$ python -q
>>> import numpy as np
>>> from numpy import linalg as LA
>>> np.set_printoptions(suppress=True, linewidth=140)
>>> M = np.loadtxt("block5.csv", delimiter=",")
>>> print(M)
[[1. 0. 0.]
 [0. 0. 1.]
 [0. 1. 0.]]
>>> # equal to its transpose
>>> f = np.array([3, 0, 2])
>>> print(np.correlate(M[2], M[1], "full"))
[0. 1. 0. 0. 0.]
>>> print(np.cross(M[2, :3], M[1, :3]))
[1. 0. 0.]
>>> print(np.polyval(f, M[2]))
[2. 5. 2.]
>>> print(np.round(LA.det(M), 2))
-1.0
>>> print((M != 0).astype(int))
[[1 0 0]
 [0 0 1]
 [0 1 0]]
>>> vec = np.array([-3, 3, 1])
>>> target = M @ vec
>>> print(target)
[-3.  1.  3.]
>>> print(np.round(LA.solve(M, M[:, 2]), 2))
[0. 0. 1.]
>>> print(np.round(LA.solve(M, target), 2))
[-3.  3.  1.]
>>> O = M.astype(float).copy()
>>> for j in range(3):
...     O[:, j] -= O[:, :j] @ (O[:, :j].T @ O[:, j])
...     O[:, j] /= LA.norm(O[:, j])
... 
>>> print(O.T @ M)
[[1. 0. 0.]
 [0. 1. 0.]
 [0. 0. 1.]]
>>> w, evecs = LA.eigh(M)
>>> vec = np.array([1, 2, 0])
>>> print(vec @ M @ vec / (vec @ vec), w[0], w[-1])
0.2 -1.0 1.0
>>> print(np.round(evecs * np.abs(w) @ evecs.T, 2) + 0)
[[1. 0. 0.]
 [0. 1. 0.]
 [0. 0. 1.]]
>>> print(np.abs(M).sum(axis=1).max(), np.abs(w).max())
1.0 1.0
>>> W0 = np.array([[-1, -1, -1], [-1, -2, -2], [-1, -2, -3]])
>>> print(W0)
[[-1 -1 -1]
 [-1 -2 -2]
 [-1 -2 -3]]
>>> def softmax(z):
...     e = np.exp(z - z.max(axis=-1, keepdims=True))
...     return e / e.sum(axis=-1, keepdims=True)
... 
>>> print(softmax(M).sum(axis=1))
[1. 1. 1.]
>>> att = M @ M.T / np.sqrt(3)
>>> print(softmax(att).round(6).argmax(axis=1))
[0 1 2]
>>> print(np.round(softmax(att)[0] @ M, 2))
[0.47 0.26 0.26]
>>> w, evecs = LA.eig(W0)
>>> print(np.round(np.sort(LA.eigvals(W0.T)), 2))
[-5.05 -0.64 -0.31]
>>> print(np.round(W0 @ evecs[:, 0] - w[0] * evecs[:, 0], 2) + 0)
[0. 0. 0.]
>>> print(np.round(np.sort(LA.eigvals(LA.inv(W0))), 2))
[-3.25 -1.55 -0.2 ]
>>> print(w.round(2))
[-5.05 -0.64 -0.31]
>>> P = np.triu(np.array([[1, 1, 2], [-2, -1, 0], [-2, 1, 1]]), 1) + np.eye(3)
>>> out = P @ W0 @ LA.inv(P)
>>> print(np.trace(out), np.trace(W0))
-6.0 -6
>>> print(P @ W0 - W0 @ P)
[[-3. -5. -6.]
 [ 0.  1.  2.]
 [ 0.  1.  2.]]
>>> print(out)
[[-4. -3. -1.]
 [-1. -1.  0.]
 [-1. -1. -1.]]
>>> f = np.array([2, 1, 0])
>>> out = W0 + np.outer(f, np.eye(3)[2])
>>> print(LA.matrix_rank(out - W0))
1
>>> print(out)
[[-1. -1.  1.]
 [-1. -2. -1.]
 [-1. -2. -3.]]
>>> print(np.round(LA.det(out) / LA.det(W0), 2), round(1 + LA.solve(W0, f)[2], 2))
2.0 2.0
>>> Uu, sv, VT = LA.svd(out, full_matrices=False)
>>> print(np.round(sv / sv[0], 2))
[1.   0.45 0.05]
>>> print((sv > 1e-8).sum())
3
>>> print(sv.round(2))
[4.36 1.98 0.23]
>>> print(np.round(Uu.T @ Uu, 2) + 0)
[[1. 0. 0.]
 [0. 1. 0.]
 [0. 0. 1.]]
>>> print(np.round(VT @ VT.T, 2) + 0)
[[1. 0. 0.]
 [0. 1. 0.]
 [0. 0. 1.]]
>>> A = np.loadtxt("case15.csv", delimiter=",")
>>> print(A)
[[-2. -8. -7. -6.]
 [ 0. -2. -5. -1.]
 [ 0.  0. -2.  7.]
 [ 0.  0.  0.  9.]]
>>> # triangular
>>> Uu, sv, VT = LA.svd(A, full_matrices=False)
>>> print(np.round(Uu.T @ A @ VT.T, 2) + 0)
[[14.7   0.    0.    0.  ]
 [ 0.    9.75  0.    0.  ]
 [ 0.    0.    2.45  0.  ]
 [ 0.    0.    0.    0.21]]
>>> print(np.round(np.abs(VT[0]), 2))
[0.11 0.46 0.42 0.78]
>>> print(np.round(sv / sv[0], 2))
[1.   0.66 0.17 0.01]
>>> print(np.allclose(Uu * sv @ VT, A))
True
>>> print(np.round(LA.matrix_power(A, 4), 2))
[[   16.   256.  1184. -5067.]
 [    0.    16.   160. -2590.]
 [    0.     0.    16.  4165.]
 [    0.     0.     0.  6561.]]
>>> print(np.round(np.sort(np.abs(LA.eigvals(A))), 2))
[2. 2. 2. 9.]
>>> print(A @ A)
[[  4.  32.  68. -83.]
 [  0.   4.  20. -42.]
 [  0.   0.   4.  49.]
 [  0.   0.   0.  81.]]
>>> print(np.round(LA.det(A), 2))
-72.0
>>> print(round(np.abs(LA.eigvals(A)).max(), 2))
9.0
>>> w, evecs = LA.eig(A)
>>> print(np.round(np.sort(LA.eigvals(A @ A)), 2))
[ 4.  4.  4. 81.]
>>> print(A @ evecs[:, 0] - w[0] * evecs[:, 0])
[0. 0. 0. 0.]
>>> print(w)
[-2. -2. -2.  9.]
>>> print(round(float(LA.norm(A, 1)), 2), round(float(LA.norm(A, np.inf)), 2))
23.0 23.0
>>> print(np.round(LA.norm(A[2], 1), 2), np.round(LA.norm(A[2], np.inf), 2))
9.0 7.0
>>> print(np.round(LA.norm(A, axis=0), 2))
[ 2.    8.25  8.83 12.92]
>>> print(np.round(LA.norm(A, axis=1), 2))
[12.37  5.48  7.28  9.  ]
>>> print(round(float(LA.norm(A[2] - A[1])), 2))
8.77
>>> print(LA.norm(A, axis=1).argmax())
0
